>>> import numpy as np
>>> np.set_printoptions(precision=3, suppress=True, linewidth=200, legacy="1.25")
>>> arr = np.load("a.npy")
>>> arr
array([[18, -2, -3, -1,  2, -2,  3, -3,  2],
       [-1, 38,  2,  0, -2,  2,  2,  3, -2],
       [-2,  3, 83, -3,  3,  0,  2, -2, -2],
       [ 0,  0,  0, 43, -2, -3, -1,  3, -1],
       [ 0,  3,  1, -1, 30,  3,  0, -2,  1],
       [-3,  2,  3,  3, -2,  3, -3, -2, -2],
       [ 1,  3,  3,  0, -3, -3, 73, -3,  3],
       [-3,  1, -2,  3,  1, -2, -1, 41,  2],
       [ 3,  1,  1, -3, -1,  1,  1, -2, 21]])
>>> ang = np.radians(45)
>>> R = np.eye(9)
>>> R[1, 1] = R[3, 3] = np.cos(ang)
>>> R[1, 3], R[3, 1] = -np.sin(ang), np.sin(ang)
>>> R
array([[ 1.   ,  0.   ,  0.   ,  0.   ,  0.   ,  0.   ,  0.   ,  0.   ,  0.   ],
       [ 0.   ,  0.707,  0.   , -0.707,  0.   ,  0.   ,  0.   ,  0.   ,  0.   ],
       [ 0.   ,  0.   ,  1.   ,  0.   ,  0.   ,  0.   ,  0.   ,  0.   ,  0.   ],
       [ 0.   ,  0.707,  0.   ,  0.707,  0.   ,  0.   ,  0.   ,  0.   ,  0.   ],
       [ 0.   ,  0.   ,  0.   ,  0.   ,  1.   ,  0.   ,  0.   ,  0.   ,  0.   ],
       [ 0.   ,  0.   ,  0.   ,  0.   ,  0.   ,  1.   ,  0.   ,  0.   ,  0.   ],
       [ 0.   ,  0.   ,  0.   ,  0.   ,  0.   ,  0.   ,  1.   ,  0.   ,  0.   ],
       [ 0.   ,  0.   ,  0.   ,  0.   ,  0.   ,  0.   ,  0.   ,  1.   ,  0.   ],
       [ 0.   ,  0.   ,  0.   ,  0.   ,  0.   ,  0.   ,  0.   ,  0.   ,  1.   ]])
>>> Y = arr @ R.T
>>> Y.round(3) + 0
array([[ 18.   ,  -0.707,  -3.   ,  -2.121,   2.   ,  -2.   ,   3.   ,  -3.   ,   2.   ],
       [ -1.   ,  26.87 ,   2.   ,  26.87 ,  -2.   ,   2.   ,   2.   ,   3.   ,  -2.   ],
       [ -2.   ,   4.243,  83.   ,   0.   ,   3.   ,   0.   ,   2.   ,  -2.   ,  -2.   ],
       [  0.   , -30.406,   0.   ,  30.406,  -2.   ,  -3.   ,  -1.   ,   3.   ,  -1.   ],
       [  0.   ,   2.828,   1.   ,   1.414,  30.   ,   3.   ,   0.   ,  -2.   ,   1.   ],
       [ -3.   ,  -0.707,   3.   ,   3.536,  -2.   ,   3.   ,  -3.   ,  -2.   ,  -2.   ],
       [  1.   ,   2.121,   3.   ,   2.121,  -3.   ,  -3.   ,  73.   ,  -3.   ,   3.   ],
       [ -3.   ,  -1.414,  -2.   ,   2.828,   1.   ,  -2.   ,  -1.   ,  41.   ,   2.   ],
       [  3.   ,   2.828,   1.   ,  -1.414,  -1.   ,   1.   ,   1.   ,  -2.   ,  21.   ]])
>>> round(np.linalg.det(R), 3), np.round(np.trace(R), 3)
(1.0, 8.414)
